$ ipython --no-banner

In [1]: import numpy as np

In [2]: np.set_printoptions(suppress=True, linewidth=120)

In [3]: def rd(a):
   ...:     return np.round(a, 3) + 0
   ...: 

In [4]: K = np.loadtxt("w.csv", delimiter=",")

In [5]: K
Out[5]: 
array([[ 0., -3.,  0.,  0.,  0.,  0.,  0.],
       [-3.,  4., -3.,  0.,  0.,  0.,  0.],
       [ 0., -3.,  1., -3.,  0.,  0.,  0.],
       [ 0.,  0., -3.,  3., -3.,  0.,  0.],
       [ 0.,  0.,  0., -3.,  2., -3.,  0.],
       [ 0.,  0.,  0.,  0., -3.,  4., -3.],
       [ 0.,  0.,  0.,  0.,  0., -3.,  4.]])

In [6]: # equal to its transpose

In [7]: q, V = np.linalg.qr(K[:, :3])[0], np.linalg.qr(K[:, 3:])[0]

In [8]: sig = np.linalg.svd(q.T @ V, compute_uv=False)

In [9]: rd(sig)
Out[9]: array([0.996, 0.495, 0.   ])

In [10]: x0 = np.array([-3, -1, -3, -2, -3, 5, -5])

In [11]: target = K @ x0

In [12]: target
Out[12]: array([  3.,  14.,   6.,  12., -15.,  44., -35.])

In [13]: rd(np.linalg.solve(K, target + K[:, 5]))
Out[13]: array([-3., -1., -3., -2., -3.,  6., -5.])

In [14]: np.linalg.solve(K, target[:-1])
ValueError: solve1: Input operand 1 has a mismatch in its core dimension 0, with gufunc signature (m,m),(m)->(m) (size 6 is different from 7)


In [15]: E = np.load("dump.npy")

In [16]: E
Out[16]: 
array([[-1, -2,  0,  1],
       [-2, -1, -2,  0],
       [ 0, -2, -1, -2],
       [ 1,  0, -2, -1]])

In [17]: w, V = np.linalg.eigvalsh(E)
ValueError: too many values to unpack (expected 2)


In [18]: w, V = np.linalg.eigh(E)

In [19]: rd(np.abs(V[:, -1]))
Out[19]: array([0.316, 0.632, 0.632, 0.316])

In [20]: rd(np.linalg.eigvalsh(E @ E))
Out[20]: array([ 1.,  4.,  9., 16.])

In [21]: rd(V.T @ V)
Out[21]: 
array([[1., 0., 0., 0.],
       [0., 1., 0., 0.],
       [0., 0., 1., 0.],
       [0., 0., 0., 1.]])

In [22]: np.abs(V[:, -1]).round(6).argmax()
Out[22]: np.int64(1)

In [23]: (w > 1e-8).sum(), (w < -1e-8).sum()
Out[23]: (np.int64(2), np.int64(2))

In [24]: rd(V @ np.diag(w) @ V.T)
Out[24]: 
array([[-1., -2.,  0.,  1.],
       [-2., -1., -2.,  0.],
       [ 0., -2., -1., -2.],
       [ 1.,  0., -2., -1.]])

In [25]: rd(w)
Out[25]: array([-4., -3.,  1.,  2.])

In [26]: rd(w.sum()), np.trace(E)
Out[26]: (np.float64(-4.0), np.int64(-4))

In [27]: q = E.astype(float).copy()

In [28]: for j in range(4):
    ...:     q[:, j] -= q[:, :j] @ (q[:, :j].T @ q[:, j])
    ...:     q[:, j] /= np.linalg.norm(q[:, j])
    ...: 

In [29]: rd(q.T @ E)
Out[29]: 
array([[ 2.449,  1.633,  0.816, -0.816],
       [ 0.   ,  2.517,  1.06 ,  1.325],
       [ 0.   ,  0.   ,  2.685,  1.215],
       [ 0.   ,  0.   ,  0.   ,  1.45 ]])

In [30]: rng = np.random.default_rng(7272)

In [31]: labels = rng.permutation(4)

In [32]: labels
Out[32]: array([3, 2, 0, 1])

In [33]: M2 = E[labels][:, labels]

In [34]: np.trace(M2)
Out[34]: np.int64(-4)

In [35]: rd(np.sort(np.abs(np.linalg.eigvals(M2))))
Out[35]: array([1., 2., 3., 4.])

In [36]: np.allclose(M2, E)
Out[36]: False

In [37]: A = np.loadtxt("mat.csv", delimiter=",")

In [38]: A
Out[38]: 
array([[  6.,   7.,   4.,   8.],
       [  9.,  11.,   8.,   8.],
       [ 18.,  20.,  13.,   8.],
       [ 18.,  22.,  17.,   8.],
       [ 21.,  25.,  25.,  11.],
       [ 25.,  27.,  34.,  14.],
       [ 29.,  30.,  43.,  20.],
       [ 38.,  38.,  48.,  20.],
       [ 41.,  47.,  50.,  24.],
       [ 41.,  48.,  54.,  33.],
       [ 43.,  57.,  54.,  33.],
       [ 49.,  63.,  58.,  41.],
       [ 52.,  68.,  67.,  41.],
       [ 60.,  76.,  73.,  48.],
       [ 67.,  83.,  73.,  55.],
       [ 76.,  83.,  82.,  60.],
       [ 80.,  91.,  84.,  64.],
       [ 89., 100.,  91.,  66.],
       [ 97., 109.,  94.,  70.]])

In [39]: x0 = np.array([1, -8, -3, -9])

In [40]: a = np.maximum(A @ x0, 0)

In [41]: np.flatnonzero(a > 1e-9)
Out[41]: array([], dtype=int64)

In [42]: np.tanh(A @ x0)
Out[42]: array([-1., -1., -1., -1., -1., -1., -1., -1., -1., -1., -1., -1., -1., -1., -1., -1., -1., -1., -1.])

In [43]: A.T @ a
Out[43]: array([0., 0., 0., 0.])
